% python3 -q
>>> import numpy as np
>>> np.set_printoptions(suppress=True, linewidth=160)
>>> rd = lambda a: np.round(a, 1) + 0
>>> rng = np.random.default_rng(882)
>>> M = np.eye(9, dtype=int)[rng.permutation(9)]
>>> M
array([[0, 0, 0, 0, 1, 0, 0, 0, 0],
       [0, 0, 1, 0, 0, 0, 0, 0, 0],
       [0, 1, 0, 0, 0, 0, 0, 0, 0],
       [0, 0, 0, 0, 0, 0, 0, 0, 1],
       [0, 0, 0, 0, 0, 0, 1, 0, 0],
       [0, 0, 0, 1, 0, 0, 0, 0, 0],
       [0, 0, 0, 0, 0, 1, 0, 0, 0],
       [0, 0, 0, 0, 0, 0, 0, 1, 0],
       [1, 0, 0, 0, 0, 0, 0, 0, 0]])
>>> rd(np.sort(np.abs(np.linalg.eigvals(M))))
array([1., 1., 1., 1., 1., 1., 1., 1., 1.])
>>> np.linalg.determinant(M)
Traceback (most recent call last):
  File "<python-input-7>", line 1, in <module>
    np.linalg.determinant(M)
    ^^^^^^^^^^^^^^^^^^^^^
AttributeError: module 'numpy.linalg' has no attribute 'determinant'
>>> rd(np.linalg.det(M))
np.float64(1.0)
>>> M.inv()
Traceback (most recent call last):
  File "<python-input-9>", line 1, in <module>
    M.inv()
    ^^^^^
AttributeError: 'numpy.ndarray' object has no attribute 'inv'
>>> J = np.load("w.npy")
>>> J
array([[0, 1, 1, 0],
       [1, 0, 1, 0],
       [1, 1, 0, 0],
       [0, 0, 0, 0]])
>>> # symmetric
>>> proj = np.triu(np.array([[1, 3, 1, 2], [3, -3, 2, 0], [-2, -3, -2, -3], [-3, -1, -2, 1]]), 1) + np.eye(4)
>>> other = proj @ J @ np.linalg.inv(proj)
>>> np.linalg.matrix_rank(other)
np.int64(3)
>>> np.trace(other), np.trace(J)
(np.float64(0.0), np.int64(0))
>>> proj @ J - J @ proj
array([[ 4.,  1.,  1.,  3.],
       [ 2., -1., -1.,  1.],
       [ 0., -3., -3., -2.],
       [ 0.,  0.,  0.,  0.]])
>>> rd(np.linalg.det(other))
np.float64(0.0)
>>> [round(float(x), 1) for x in np.linalg.svd(J, compute_uv=False)[:3]]
[2.0, 1.0, 1.0]
>>> rd(np.linalg.norm(J, 2) / np.linalg.norm(J))
np.float64(0.8)
>>> np.linalg.cond(J) > 100
np.True_
>>> np.linalg.matrix_rank(J, rtol=0.1)
np.int64(3)
>>> K = np.load("data.npy")
>>> rd(K)
array([[ 0.9, -0.8, -1.3, -0.9],
       [ 0.2,  1.7, -0.1, -1.1],
       [-0.7, -0.8,  1. , -1.4],
       [-1.6,  0.1, -1.2,  0. ]])
>>> proj = np.triu(np.array([[-2, 9, -9, 2], [-6, -5, -7, -9], [9, 5, 3, 7], [-7, 0, 9, 1]]), 1) + np.eye(4)
>>> other = proj @ K @ np.linalg.inv(proj)
>>> np.linalg.matrix_rank(other)
np.int64(4)
>>> rd(np.linalg.det(other))
np.float64(-16.0)
>>> arr = np.load("dump.npy")
>>> arr
array([[  6, -12, -10,  10,  -1],
       [  8, -16,  -6,   6,  -5],
       [ -2,   4,  -4,   4,   4],
       [  3,  -6,   2,  -2,  -4],
       [ -4,   8,   0,   0,   4],
       [  0,   0,   2,  -2,  -1],
       [ -5,  10,   6,  -6,   2],
       [  9, -18, -10,  10,  -4],
       [ -1,   2,  -4,   4,   3],
       [ -1,   2,   8,  -8,  -3],
       [  8, -16, -10,  10,  -3],
       [ -6,  12,   6,  -6,   3]])
>>> # null space of dimension 3
>>> [round(float(x), 1) for x in np.linalg.svd(arr, compute_uv=False)[:3]]
[50.2, 17.9, 0.0]
>>> np.argsort(-np.linalg.norm(arr, axis=0).round(6), kind="stable")[:3]
array([1, 2, 3])
>>> rd(np.linalg.norm(arr, 2) / np.linalg.norm(arr))
np.float64(0.9)
>>> E = np.loadtxt("case6.csv", delimiter=",")
>>> rd(E)
array([[ 14.3,   1.9,   4.2,   9.9,   2.3,  -6. ,  -5.8],
       [  7.8,  -2.3,   8.3,  -1.7,  10.6,   1.4, -12.2],
       [-13.3,  -3.2,  -1.3, -12.2,   1.9,   7.6,   1.5],
       [ 10.8,  -1.2,   7.9,   1.9,   9.1,  -0.8, -11.5],
       [ 13.5,   3. ,   1.7,  12. ,  -1.4,  -7.4,  -2.1],
       [-13.1,  -0.1,  -6.8,  -5.6,  -6.7,   3.2,   9.8],
       [-13.9,  -0.8,  -5.9,  -7.4,  -5.1,   4.4,   8.5],
       [-14.2,  -2.2,  -3.5, -10.7,  -1.2,   6.5,   4.7],
       [ 14.3,   2.1,   3.8,  10.3,   1.7,  -6.3,  -5.2],
       [ 14.3,   1.8,   4.3,   9.7,   2.5,  -5.9,  -6. ],
       [  1.2,   4. ,  -6.7,   9.1, -10.8,  -6. ,  10.2],
       [  4.8,   4.3,  -5.2,  11.1,  -9.5,  -7.2,   8. ],
       [  8.6,   4.2,  -3.1,  12.5,  -7.3,  -8. ,   5. ],
       [-11.7,  -3.7,   0.6, -12.8,   4.3,   8. ,  -1.2],
       [-14. ,  -2.6,  -2.7, -11.3,  -0.2,   6.9,   3.7],
       [ 14.3,   1.8,   4.3,   9.8,   2.5,  -5.9,  -6. ],
       [-11.5,  -3.8,   0.8, -12.8,   4.6,   8. ,  -1.6],
       [ 11.9,  -0.6,   7.5,   3.6,   8.1,  -1.9, -10.9],
       [ -4.3,   3.2,  -8.1,   5. , -11.2,  -3.4,  12. ],
       [-11.6,  -3.8,   0.7, -12.8,   4.5,   8. ,  -1.5],
       [ 10.1,   4. ,  -2. ,  12.8,  -6. ,  -8.1,   3.3],
       [-13.3,  -0.2,  -6.6,  -5.9,  -6.4,   3.4,   9.6],
       [ 14.3,   1.7,   4.5,   9.5,   2.8,  -5.7,  -6.3],
       [ -9.5,  -4.1,   2.5, -12.7,   6.6,   8. ,  -4.1],
       [ -8.8,  -4.2,   3. , -12.6,   7.2,   8. ,  -4.8],
       [ -6.2,   2.7,  -8.2,   3.3, -11. ,  -2.4,  12.2],
       [  5.3,  -2.9,   8.2,  -4.1,  11.1,   2.9, -12.1],
       [-12.4,   0.4,  -7.2,  -4.4,  -7.6,   2.4,  10.5],
       [ 13.3,   0.2,   6.6,   5.9,   6.4,  -3.4,  -9.6],
       [-13.3,  -3.1,  -1.4, -12.2,   1.8,   7.5,   1.6],
       [ 13.8,   2.8,   2.2,  11.7,  -0.6,  -7.2,  -2.9],
       [ -1.3,  -4. ,   6.7,  -9.2,  10.7,   6. , -10.1],
       [ -4.4,   3.1,  -8.1,   4.9, -11.2,  -3.4,  12. ],
       [ -7.5,   2.4,  -8.3,   2. , -10.7,  -1.6,  12.2],
       [ -2.9,  -4.2,   6.1, -10.1,  10.3,   6.6,  -9.2],
       [ 14. ,   2.6,   2.7,  11.3,   0.1,  -6.9,  -3.6],
       [ 13.6,   2.9,   1.8,  11.9,  -1.1,  -7.4,  -2.3],
       [-11.3,   0.9,  -7.7,  -2.7,  -8.7,   1.3,  11.3],
       [ 13.5,   3. ,   1.7,  12. ,  -1.3,  -7.4,  -2.1],
       [ 13.8,   0.7,   6.1,   7.1,   5.4,  -4.2,  -8.7],
       [ 10.7,   4. ,  -1.6,  12.8,  -5.5,  -8.1,   2.7],
       [ -9.5,  -4.1,   2.5, -12.7,   6.6,   8. ,  -4.1]])
>>> U, sigma, Vt = np.linalg.svd(E)
>>> vecs = Vt[:(sigma > 1e-8).sum()]
>>> vec = E[36] + -3 * E[17] + rng.integers(2) * np.eye(7)[1]
>>> rd(vec)
array([-22.2,   5.9, -20.6,   1.2, -25.5,  -1.6,  30.3])
>>> rd(vecs.T @ vecs)
array([[ 0.5,  0.1,  0.2,  0.4,  0.1, -0.2, -0.2],
       [ 0.1,  0. ,  0. ,  0.1, -0.1, -0.1,  0.1],
       [ 0.2,  0. ,  0.2,  0. ,  0.2,  0. , -0.3],
       [ 0.4,  0.1,  0. ,  0.4, -0.2, -0.3,  0.1],
       [ 0.1, -0.1,  0.2, -0.2,  0.3,  0.1, -0.3],
       [-0.2, -0.1,  0. , -0.3,  0.1,  0.2, -0.1],
       [-0.2,  0.1, -0.3,  0.1, -0.3, -0.1,  0.4]])
>>> rd(np.diag(vecs.T @ vecs))
array([0.5, 0. , 0.2, 0.4, 0.3, 0.2, 0.4])
>>> np.allclose(vecs.T @ vecs @ vec, vec)
False
